>>> import numpy as np
>>> np.set_printoptions(precision=2, suppress=True, linewidth=100, sign=" ")
>>> data = np.array([[-1, 0, 0, 0, 0, 0],
...     [-1, 0, 0, 0, 0, 0],
...     [-1, 0, 2, 0, 0, 0],
...     [-2, 1, 1, 1, 0, 0],
...     [1, -1, 2, 0, -1, 0],
...     [-1, 0, 0, -2, 0, 2]])
>>> rng = np.random.default_rng(708)
>>> M2 = data + rng.integers(-2, 3, (6, 5)) @ rng.integers(-2, 3, (5, 6))
>>> M2
array([[  3,  -2,   3,  -1,   2,   0],
       [-10,   2,  10,   0,   3,  -3],
       [-10,   5,   6,  -5,  -1,   5],
       [  0,  -4,  -2,   7,   1,  -2],
       [ -5,   1,   8,   0,   5,   2],
       [ -2,  -5,  10,   1,   3,  -4]])
>>> np.linalg.matrix_rank(M2 - data, tol=1e-8)
np.int64(5)
>>> np.round(np.linalg.svd(M2 - data, compute_uv=False), 2) + 0
array([ 21.36,  15.84,   6.44,   5.41,   2.66,   0.  ])
>>> E = np.load("block8.npy")
>>> E
array([[ 0,  0,  0,  0,  1,  1,  0,  0,  0,  0,  0,  0,  0,  0,  0,  0],
       [ 0,  0,  0,  0,  1,  0,  0,  1,  0,  0,  0,  1,  0,  0,  0,  1],
       [ 0,  0,  0,  0,  0,  0,  1,  0,  0,  0,  1,  0,  0,  0,  0,  0],
       [ 0,  0,  0,  0,  0,  1,  0,  0,  0,  1,  0,  0,  0,  0,  0,  1],
       [ 1,  1,  0,  0,  0,  0,  0,  0,  0,  0,  0,  0,  1,  0,  0,  0],
       [ 1,  0,  0,  1,  0,  0,  0,  0,  0,  0,  0,  0,  0,  0,  1,  0],
       [ 0,  0,  1,  0,  0,  0,  0,  0,  0,  1,  0,  1,  0,  0,  0,  0],
       [ 0,  1,  0,  0,  0,  0,  0,  0,  0,  0,  0,  0,  0,  0,  0,  1],
       [ 0,  0,  0,  0,  0,  0,  0,  0,  0,  0,  0,  1,  0,  0,  0,  0],
       [ 0,  0,  0,  1,  0,  0,  1,  0,  0,  0,  0,  0,  0,  0,  0,  0],
       [ 0,  0,  1,  0,  0,  0,  0,  0,  0,  0,  0,  1,  0,  0,  0,  0],
       [ 0,  1,  0,  0,  0,  0,  1,  0,  1,  0,  1,  0,  0,  0,  1,  0],
       [ 0,  0,  0,  0,  1,  0,  0,  0,  0,  0,  0,  0,  0,  0,  0,  0],
       [ 0,  0,  0,  0,  0,  0,  0,  0,  0,  0,  0,  0,  0,  0,  1,  0],
       [ 0,  0,  0,  0,  0,  1,  0,  0,  0,  0,  0,  1,  0,  1,  0,  0],
       [ 0,  1,  0,  1,  0,  0,  0,  1,  0,  0,  0,  0,  0,  0,  0,  0]])
>>> M2 = E / np.sqrt((E ** 2).mean(axis=1, keepdims=True))
>>> M2[2]
array([ 0.  ,  0.  ,  0.  ,  0.  ,  0.  ,  0.  ,  2.83,  0.  ,  0.  ,  0.  ,  2.83,  0.  ,  0.  ,
        0.  ,  0.  ,  0.  ])
>>> np.linalg.matrix_rank(M2) == np.linalg.matrix_rank(E)
np.True_
>>> np.linalg.norm(M2, axis=1)
array([ 4.,  4.,  4.,  4.,  4.,  4.,  4.,  4.,  4.,  4.,  4.,  4.,  4.,  4.,  4.,  4.])
>>> vals, evecs = np.linalg.eigh(E)
>>> np.abs(evecs[:, -1]).round(6).argmax()
np.int64(11)
>>> round(np.abs(np.linalg.eigvals(E)).max(), 2)
np.float64(2.93)
>>> np.allclose(E, E.T)
True
>>> round(np.linalg.det(E), 2)
np.float64(1.0)
>>> np.trace(E)
np.int64(0)
>>> np.allclose(E @ E.T, E.T @ E)
True
>>> E.sum(axis=0)
array([ 2,  4,  2,  3,  3,  3,  3,  2,  1,  2,  2,  5,  1,  1,  3,  3])
>>> np.trace(E @ E @ E) // 6
np.int64(1)
>>> low = np.diag(E.sum(axis=1)) - E
>>> (np.linalg.eigvalsh(low) < 1e-8).sum()
np.int64(1)
>>> mat = np.loadtxt("w.csv", delimiter=",")
>>> mat
array([[ -0.3,  -2.7,   0.2,  -1.2,  -0.7,  -0.1,   1.5],
       [  1.4,  -0.2,  -1.5,  -0.8,   0.5,   0.1,  -1.5],
       [  0.3,  -0.1,  -0.6,   1.1,   1.1,   1.4,  -6. ],
       [ -0.9,   0.3,   0.8,  -0.8,   0.9,  -1.9,  -4. ],
       [ -0.7,  -0.2,   0.1,  -1.3,  -0.5,   0. ,   1.5],
       [  0.5,  -0.3,  -0.5,   1. ,   1.1,  -2. ,   8. ],
       [ -1.2,  -1. ,  -1. ,   1.2,  -0.1,   0.4,   3. ],
       [ -1.3,   2.3,  -0.2,  -0.4,   2.3,   0.2,  -3.5],
       [  0.6,   0.1,   0.5,  -0.6,   0.8,  -0.3,   0. ],
       [  0.3,  -2.4,  -0.6,   2.2,  -0.7,   0.4,   7.5],
       [  0.3,   0.5,   0.8,   1.8,   0.3,  -1.4,   0.5],
       [ -1. ,   0.5,  -1. ,   0. ,  -1. ,  -2.3,  -2. ],
       [  1.7,  -0.8,  -0.3,  -0.7,   1. ,   0.7,   7. ],
       [ -0.7,   0.7,  -1.2,   1.3,   0. ,  -1.4, -11. ]])
>>> dist = np.linalg.norm(mat[:, None] - mat[None], axis=-1)
>>> np.flatnonzero(dist[4] < dist.mean() / 2)
array([ 0,  4,  6,  8])
>>> np.unravel_index(dist.round(6).argmax(), dist.shape)
(np.int64(5), np.int64(13))
>>> dist.mean(axis=1).argmax()
np.int64(13)
>>> dist.shape
(14, 14)
